$ python3 -q
>>> import numpy as np
>>> from numpy import linalg as LA
>>> np.set_printoptions(suppress=True, linewidth=200)
>>> def rd(a):
...     return np.round(a, 2) + 0
... 
>>> A2 = np.array([[2, 3, 0], [1, 3, 3], [0, 1, 3]])
>>> W0 = A2 + A2.T
>>> W0
array([[4, 4, 0],
       [4, 6, 4],
       [0, 4, 6]])
>>> A2 = W0 / np.sqrt((W0 ** 2).mean(axis=1, keepdims=True))
>>> LA.matrix_rank(A2) == LA.matrix_rank(W0)
np.True_
>>> LA.matrix_rank(W0 - W0.mean(axis=1, keepdims=True))
np.int64(2)
>>> rd(W0 - W0.mean(axis=1, keepdims=True))
array([[ 1.33,  1.33, -2.67],
       [-0.67,  1.33, -0.67],
       [-3.33,  0.67,  2.67]])
>>> rd(LA.norm(W0, 2) / LA.norm(W0))
np.float64(0.91)
>>> round(np.log10(LA.cond(W0)))
2
>>> LA.matrix_rank(W0, rtol=0.1)
np.int64(2)
>>> [round(float(x), 2) for x in LA.svd(W0, compute_uv=False)[:3]]
[11.25, 5.03, 0.28]
>>> np.argsort(-LA.norm(W0, axis=0).round(6), kind="stable")[:3]
array([1, 2, 0])
>>> rd(np.abs(LA.svd(W0)[2][-1]))
array([0.62, 0.66, 0.42])
>>> q, R = LA.qr(W0)
>>> rd(R)
array([[-5.66, -7.07, -2.83],
       [ 0.  , -4.24, -6.6 ],
       [ 0.  ,  0.  , -0.67]])
>>> rd(np.trace(q @ q.T))
np.float64(3.0)
>>> rd(np.abs(np.diag(R)))
array([5.66, 4.24, 0.67])
>>> np.allclose(R.T @ R, W0.T @ W0)
True
>>> rd(abs(R[0, 0])), rd(LA.norm(W0[:, 0]))
(np.float64(5.66), np.float64(5.66))
>>> rd(q @ R)
array([[4., 4., 0.],
       [4., 6., 4.],
       [0., 4., 6.]])
>>> q.shape, R.shape
((3, 3), (3, 3))
>>> A2 = np.array([[0, 4, 2, 0, 1, 3, 4, 0, 4],
...     [3, 0, 1, 1, 5, 4, 1, 1, 5],
...     [4, 0, 0, 1, 3, 5, 1, 0, 2],
...     [4, 1, 4, 0, 1, 5, 2, 0, 5],
...     [1, 0, 2, 0, 2, 5, 5, 0, 5],
...     [0, 2, 2, 2, 1, 5, 0, 3, 5],
...     [0, 2, 5, 3, 4, 0, 1, 2, 1],
...     [0, 2, 0, 3, 1, 2, 4, 3, 4],
...     [1, 5, 3, 5, 5, 4, 1, 1, 5]])
>>> feats = np.tril(A2)
>>> feats
array([[0, 0, 0, 0, 0, 0, 0, 0, 0],
       [3, 0, 0, 0, 0, 0, 0, 0, 0],
       [4, 0, 0, 0, 0, 0, 0, 0, 0],
       [4, 1, 4, 0, 0, 0, 0, 0, 0],
       [1, 0, 2, 0, 2, 0, 0, 0, 0],
       [0, 2, 2, 2, 1, 5, 0, 0, 0],
       [0, 2, 5, 3, 4, 0, 1, 0, 0],
       [0, 2, 0, 3, 1, 2, 4, 3, 0],
       [1, 5, 3, 5, 5, 4, 1, 1, 5]])
>>> left, sigma, VT = LA.svd(feats)
>>> vecs = VT[:(sigma > 1e-8).sum()]
>>> rng = np.random.default_rng(75)
>>> x0 = feats[7] + 3 * feats[0] + rng.integers(2) * np.eye(9)[1]
>>> x0
array([0., 3., 0., 3., 1., 2., 4., 3., 0.])
>>> rd(np.diag(vecs.T @ vecs))
array([1.  , 0.39, 0.96, 0.76, 0.96, 0.98, 0.58, 0.5 , 0.87])
>>> LA.matrix_rank(np.vstack([feats, x0]))
np.int64(8)
>>> rk = LA.matrix_rank(feats)
>>> rk
np.int64(7)
>>> N = LA.svd(feats)[2][rk:].T
>>> rd(feats @ N)
array([[0., 0.],
       [0., 0.],
       [0., 0.],
       [0., 0.],
       [0., 0.],
       [0., 0.],
       [0., 0.],
       [0., 0.],
       [0., 0.]])
>>> [int(LA.matrix_rank(feats[:, :j + 1])) for j in range(9)]
[1, 2, 3, 4, 5, 6, 7, 7, 7]
>>> [int(LA.matrix_rank(feats[:i])) for i in range(1, len(feats) + 1)]
[0, 1, 1, 2, 3, 4, 5, 6, 7]
>>> LA.matrix_rank(feats.T @ feats), LA.matrix_rank(feats @ feats.T)
(np.int64(7), np.int64(7))
>>> labels = rng.permutation(9)
>>> labels
array([6, 5, 7, 3, 2, 1, 4, 8, 0])
>>> A2 = feats[labels][:, labels]
>>> A2
array([[1, 0, 0, 3, 5, 2, 4, 0, 0],
       [0, 5, 0, 2, 2, 2, 1, 0, 0],
       [4, 2, 3, 3, 0, 2, 1, 0, 0],
       [0, 0, 0, 0, 4, 1, 0, 0, 4],
       [0, 0, 0, 0, 0, 0, 0, 0, 4],
       [0, 0, 0, 0, 0, 0, 0, 0, 3],
       [0, 0, 0, 0, 2, 0, 2, 0, 1],
       [1, 4, 1, 5, 3, 5, 5, 5, 1],
       [0, 0, 0, 0, 0, 0, 0, 0, 0]])
>>> arr = np.array([[-2.0, 0.0, -2.0, -2.0],
...     [0.0, -2.0, 4.0, 4.0],
...     [0.0, 0.0, 0.0, 2.0],
...     [0.0, 0.0, 0.0, -2.0]])
>>> f = np.array([2, 5, 7])
>>> np.correlate(feats[4], feats[3], "full")
array([ 0,  0,  0,  0,  0,  0,  4,  1, 12,  2, 16,  2,  8,  0,  0,  0,  0])
>>> np.array([np.convolve(row, f, "same") for row in feats])
array([[ 0,  0,  0,  0,  0,  0,  0,  0,  0],
       [15, 21,  0,  0,  0,  0,  0,  0,  0],
       [20, 28,  0,  0,  0,  0,  0,  0,  0],
       [22, 41, 27, 28,  0,  0,  0,  0,  0],
       [ 5, 11, 10, 18, 10, 14,  0,  0,  0],
       [ 4, 14, 28, 26, 29, 32, 35,  0,  0],
       [ 4, 20, 45, 58, 41, 30,  5,  7,  0],
       [ 4, 10, 20, 17, 30, 25, 40, 43, 21],
       [15, 38, 60, 56, 68, 57, 35, 22, 32]])
>>> left, sigma, VT = LA.svd(arr)
>>> np.argmax(sigma[:-1] / (sigma[1:] + 1e-6)) + 1
np.int64(3)
>>> A2 = left[:, :3] @ np.diag(sigma[:3]) @ VT[:3]
>>> rd(np.abs(arr - A2).max())
np.float64(0.0)
>>> rd(A2)
array([[-2.,  0., -2., -2.],
       [ 0., -2.,  4.,  4.],
       [ 0.,  0.,  0.,  2.],
       [ 0.,  0.,  0., -2.]])
>>> rd(LA.norm(arr - A2, 2)), rd(sigma[3])
(np.float64(0.0), np.float64(0.0))
>>> LA.matrix_rank(A2)
np.int64(3)
>>> LA.matrix_rank(arr, rtol=0.05)
np.int64(3)
>>> rd(LA.norm(arr - A2) / LA.norm(arr))
np.float64(0.0)
>>> rd(LA.det(arr.T))
np.float64(0.0)
>>> rd(LA.det(arr[::-1]))
np.float64(0.0)
>>> left, sigma, VT = LA.svd(arr)
>>> vecs = VT[:(sigma > 1e-8).sum()]
>>> x0 = arr[0] + 2 * arr[1] + rng.integers(2) * np.eye(4)[1]
>>> x0
array([-2., -4.,  6.,  6.])
>>> LA.matrix_rank(np.vstack([arr, x0]))
np.int64(3)
